In [1]: import numpy as np

In [2]: from numpy import linalg as LA

In [3]: np.set_printoptions(precision=3, suppress=True, linewidth=120)

In [4]: data = np.load("case5.npy")

In [5]: print(data)
[[0. 3. 0.]
 [3. 1. 0.]
 [0. 0. 1.]]

In [6]: print(data @ data)
[[ 9.  3.  0.]
 [ 3. 10.  0.]
 [ 0.  0.  1.]]

In [7]: print((data != 0).astype(int))
[[0 1 0]
 [1 1 0]
 [0 0 1]]

In [8]: print(np.round(LA.det(data), 3))
-9.0

In [9]: print(np.sort(LA.eigvals(data).real))
[-2.541  1.     3.541]

In [10]: M2 = np.array([[2, 4], [0, 4], [5, 1]])

In [11]: print(np.einsum("ik,kj->ij", data, M2))
[[ 0. 12.]
 [ 6. 16.]
 [ 5.  1.]]

In [12]: print(np.einsum("ik,kj->ji", data, M2))
[[ 0.  6.  5.]
 [12. 16.  1.]]

In [13]: print(np.einsum("ij,ij->i", data, data))
[ 9. 10.  1.]

In [14]: np.einsum("ij,ij->", data, M2)
ValueError: operands could not be broadcast together with remapped shapes [original->remapped]: (3,3)->(3,3) (3,2)->(3,2) 


In [15]: print(LA.eigvals(data))
[-2.541  3.541  1.   ]

In [16]: print(np.einsum("ij,ji->", data, data))
20.0

In [17]: vals, evecs = LA.eig(data)

In [18]: print(np.sort(LA.eigvals(LA.inv(data))))
[-0.393  0.282  1.   ]

In [19]: print(np.prod(vals))
-9.0

In [20]: print(vals)
[-2.541  3.541  1.   ]

In [21]: print(np.sort(LA.eigvals(data @ data)))
[ 1.     6.459 12.541]

In [22]: def softmax(z):
    ...:     e = np.exp(z - z.max(axis=-1, keepdims=True))
    ...:     return e / e.sum(axis=-1, keepdims=True)
    ...: 

In [23]: print(softmax(data[0]))
[0.045 0.909 0.045]

In [24]: print(softmax(data[0] + -1))
[0.045 0.909 0.045]

In [25]: att = data @ data.T / np.sqrt(3)

In [26]: print(softmax(att + np.triu(np.full(att.shape, -np.inf), 1)))
[[1.    0.    0.   ]
 [0.017 0.983 0.   ]
 [0.264 0.264 0.471]]

In [27]: print(softmax(att).round(6).argmax(axis=1))
[0 1 2]

In [28]: print(softmax(att))
[[0.964 0.03  0.005]
 [0.017 0.98  0.003]
 [0.264 0.264 0.471]]

In [29]: print(softmax(att)[0] @ data)
[0.091 2.924 0.005]

In [30]: feats = np.load("dump.npy")

In [31]: print(feats)
[[4.3 1.  1.  0.  1.  3. ]
 [5.  0.3 4.  2.  3.  4. ]
 [0.  3.  4.3 3.  3.  4. ]
 [2.  2.  0.  5.3 0.  0. ]
 [3.  5.  5.  0.  5.3 3. ]
 [4.  1.  1.  0.  1.  3.3]]

In [32]: Uu, s, vt = LA.svd(feats)

In [33]: print(s)
[15.578  5.905  5.75   3.099  1.978  0.061]

In [34]: M2 = Uu[:, :5] @ np.diag(s[:5]) @ vt[:5]

In [35]: print(LA.matrix_rank(feats, rtol=0.05))
5

In [36]: print(LA.matrix_rank(M2))
5

In [37]: print(np.round(LA.norm(feats - M2) / LA.norm(feats), 3))
0.003

In [38]: mat = np.loadtxt("mat.csv", delimiter=",")

In [39]: print(mat)
[[0.108 0.253 0.181]
 [0.253 0.59  0.422]
 [0.181 0.422 0.301]]

In [40]: gram = mat.T @ mat

In [41]: print(gram)
[[0.108 0.253 0.181]
 [0.253 0.59  0.422]
 [0.181 0.422 0.301]]

In [42]: print((mat @ mat.T).shape)
(3, 3)

In [43]: r = LA.matrix_rank(mat)

In [44]: print(r)
1

In [45]: null = LA.svd(mat)[2][r:].T

In [46]: print([int(LA.matrix_rank(mat[:, :j + 1])) for j in range(3)])
[1, 1, 1]

In [47]: print([int(LA.matrix_rank(np.delete(mat, i, axis=0))) for i in range(3)])
[1, 1, 1]

In [48]: print(np.round(mat @ null, 3) + 0)
[[0. 0.]
 [0. 0.]
 [0. 0.]]

In [49]: print(null @ null.T)
[[ 0.892 -0.253 -0.181]
 [-0.253  0.41  -0.422]
 [-0.181 -0.422  0.699]]

In [50]: print([int(LA.matrix_rank(mat[:i])) for i in range(1, len(mat) + 1)])
[1, 1, 1]

In [51]: vals, evecs = LA.eigh(mat)

In [52]: x0 = np.array([1, 0, 3])

In [53]: print(evecs * np.maximum(vals, 0) @ evecs.T)
[[0.108 0.253 0.181]
 [0.253 0.59  0.422]
 [0.181 0.422 0.301]]

In [54]: print(np.round(np.abs(mat).sum(axis=1).max(), 3), round(np.abs(vals).max(), 3))
1.265 1.0

In [55]: print(evecs * np.abs(vals) @ evecs.T)
[[0.108 0.253 0.181]
 [0.253 0.59  0.422]
 [0.181 0.422 0.301]]

In [56]: print(np.kron(np.eye(2, dtype=int), mat))
[[0.108 0.253 0.181 0.    0.    0.   ]
 [0.253 0.59  0.422 0.    0.    0.   ]
 [0.181 0.422 0.301 0.    0.    0.   ]
 [0.    0.    0.    0.108 0.253 0.181]
 [0.    0.    0.    0.253 0.59  0.422]
 [0.    0.    0.    0.181 0.422 0.301]]

In [57]: print(np.round(np.poly(mat), 3) + 0)
[ 1. -1.  0.  0.]

In [58]: print(np.einsum("ij,ji->", mat, mat))
1.0

In [59]: print(round(float(LA.det(2 * mat)), 3), np.round(LA.det(mat), 3))
-0.0 -0.0

In [60]: print(round(LA.eigvals(mat).sum().real, 3))
1.0

In [61]: print(np.round(LA.det(mat[::-1]), 3))
0.0

In [62]: Uu, s, vt = LA.svd(mat)

In [63]: evecs = vt[:(s > 1e-8).sum()]

In [64]: rng = np.random.default_rng(94573)

In [65]: x0 = mat[1] + -1 * mat[0] + rng.integers(2) * np.eye(3)[1]

In [66]: print(x0)
[0.145 0.337 0.241]

In [67]: print(np.diag(evecs.T @ evecs))
[0.108 0.59  0.301]

In [68]: print(LA.matrix_rank(np.vstack([mat, x0])))
1

In [69]: print(np.allclose(evecs.T @ evecs @ x0, x0))
True

In [70]: print(evecs.T @ evecs)
[[0.108 0.253 0.181]
 [0.253 0.59  0.422]
 [0.181 0.422 0.301]]

In [71]: print(round(float(LA.norm(x0 - evecs.T @ evecs @ x0)), 3))
0.0

In [72]: K = np.loadtxt("out6.csv", delimiter=",")

In [73]: print(K)
[[  0.   0.   0.   0.   0.]
 [ 10.   0.  15. -20. -20.]
 [  2.   0.   3.  -4.  -4.]
 [ -6.   0.  -9.  12.  12.]]

In [74]: print(np.diff(K, axis=0))
[[ 10.   0.  15. -20. -20.]
 [ -8.   0. -12.  16.  16.]
 [ -8.   0. -12.  16.  16.]]

In [75]: print(np.count_nonzero(K))
12

In [76]: print(K.sum(axis=1))
[  0. -15.  -3.   9.]

In [77]: LA.rank(K)
AttributeError: module 'numpy.linalg' has no attribute 'rank'


In [78]: Uu, s, vt = LA.svd(K, full_matrices=False)

In [79]: print(np.abs(vt[0]))
[0.298 0.    0.447 0.596 0.596]

In [80]: print(Uu.shape, s.shape, vt.shape)
(4, 4) (4,) (4, 5)

In [81]: print(s.round(3) + 0)
[39.686  0.     0.     0.   ]

In [82]: print((s > 1e-8).sum())
1

In [83]: print(round(np.sqrt((s ** 2).sum()), 3), round(float(LA.norm(K)), 3))
39.686 39.686

In [84]: print(np.abs(Uu[:, 0]).round(6).argmax())
1

In [85]: print(np.round(Uu.T @ K @ vt.T, 3) + 0)
[[39.686  0.     0.     0.   ]
 [ 0.     0.     0.     0.   ]
 [ 0.     0.     0.     0.   ]
 [ 0.     0.     0.     0.   ]]

In [86]: print(LA.lstsq(K[:-1].T, K[-1])[2])
1

In [87]: LA.inv(K)
LinAlgError: Last 2 dimensions of the array must be square


In [88]: W0 = np.load("arr.npy")

In [89]: print(W0)
[[-0.994  1.     0.999]
 [-0.766  0.973  0.8  ]
 [ 0.976 -1.    -0.983]
 [ 0.04  -0.696  0.885]
 [-0.958  1.     0.686]
 [-0.291  0.345  0.686]
 [ 0.578 -0.814 -0.834]
 [-0.53   0.735  0.84 ]
 [ 0.922 -0.999 -0.604]
 [ 0.336 -0.762  0.1  ]
 [ 0.753 -0.786 -0.995]
 [-0.9    1.    -0.967]
 [ 0.691 -0.975 -0.217]
 [ 0.478  0.129 -0.993]
 [ 0.558 -0.731 -0.894]
 [-0.38   0.647  0.523]
 [-0.965  0.999  0.998]
 [-0.635  0.944  0.446]
 [ 0.664 -0.912 -0.821]
 [-0.919  0.998  0.885]
 [-0.119  0.686 -0.744]
 [-0.371  0.757  0.119]]

In [90]: cent = W0[[15, 1]].astype(float)

In [91]: for _ in range(6):
    ...:     idx = LA.norm(W0[:, None] - cent, axis=-1).argmin(axis=1)
    ...:     cent = np.array([W0[idx == j].mean(axis=0) for j in range(2)])
    ...: 

In [92]: print(idx)
[1 1 0 0 1 1 0 1 0 0 0 1 0 0 0 1 1 1 0 1 1 1]

In [93]: print(np.bincount(idx))
[10 12]

In [94]: print(cent[1] - cent[0])
[-1.252  1.595  0.975]

In [95]: M = np.array([[1, 1, 3], [1, 3, 2]])

In [96]: w1 = np.array([[3, 2], [9, 5], [0, 6]])

In [97]: b = np.array([4, 3])

In [98]: hid = np.maximum(M @ w1 + b, 0)

In [99]: print(hid)
[[16 28]
 [34 32]]

In [100]: print((hid > 0).mean(axis=0))
[1. 1.]

In [101]: print(LA.matrix_rank(hid))
2

In [102]: cent = np.array([[1, 1], [0, 2]])

In [103]: print((hid @ cent).round(6).argmax(axis=1))
[1 1]

In [104]: vals, evecs = LA.eig(hid)

In [105]: print(np.sort(LA.eigvals(LA.inv(hid))))
[-0.127  0.018]

In [106]: print(np.sort(LA.eigvals(hid @ hid)))
[  62.012 3121.988]

In [107]: print(np.sort(LA.eigvals(hid.T)))
[-7.875 55.875]

In [108]: X = np.loadtxt("m.csv", delimiter=",")

In [109]: print(X)
[[3. 0. 0. 0.]
 [0. 4. 0. 0.]
 [0. 0. 4. 0.]
 [0. 0. 0. 0.]]

In [110]: idx = rng.permutation(4)

In [111]: print(idx)
[1 0 3 2]

In [112]: M2 = X[idx][:, idx]

In [113]: print(np.allclose(M2, X))
False

In [114]: print(round(float(LA.det(M2)), 3), round(float(LA.det(X[idx])), 3))
0.0 0.0

In [115]: print(np.prod(np.diag(X)), np.round(LA.det(X), 3))
0.0 0.0

In [116]: LA.inv(X)
LinAlgError: Singular matrix


In [117]: print(LA.matrix_rank(X - X[0, 0] * np.eye(4)))
3

In [118]: print(LA.matrix_power(X - np.diag(np.diag(X)), 4))
[[0. 0. 0. 0.]
 [0. 0. 0. 0.]
 [0. 0. 0. 0.]
 [0. 0. 0. 0.]]

In [119]: r0 = np.array([-2, 2])

In [120]: print(np.convolve(X[2], r0))
[ 0.  0. -8.  8.  0.]

In [121]: vals, evecs = LA.eigh(X)

In [122]: print(LA.eigvalsh(X @ X))
[ 0.  9. 16. 16.]

In [123]: print(vals.sum(), np.trace(X))
11.0 11.0

In [124]: print((vals > 1e-8).sum(), (vals < -1e-8).sum())
3 0

In [125]: print(evecs @ np.diag(vals) @ evecs.T)
[[3. 0. 0. 0.]
 [0. 4. 0. 0.]
 [0. 0. 4. 0.]
 [0. 0. 0. 0.]]

In [126]: print(evecs.T @ evecs)
[[1. 0. 0. 0.]
 [0. 1. 0. 0.]
 [0. 0. 1. 0.]
 [0. 0. 0. 1.]]

In [127]: print(vals)
[0. 3. 4. 4.]
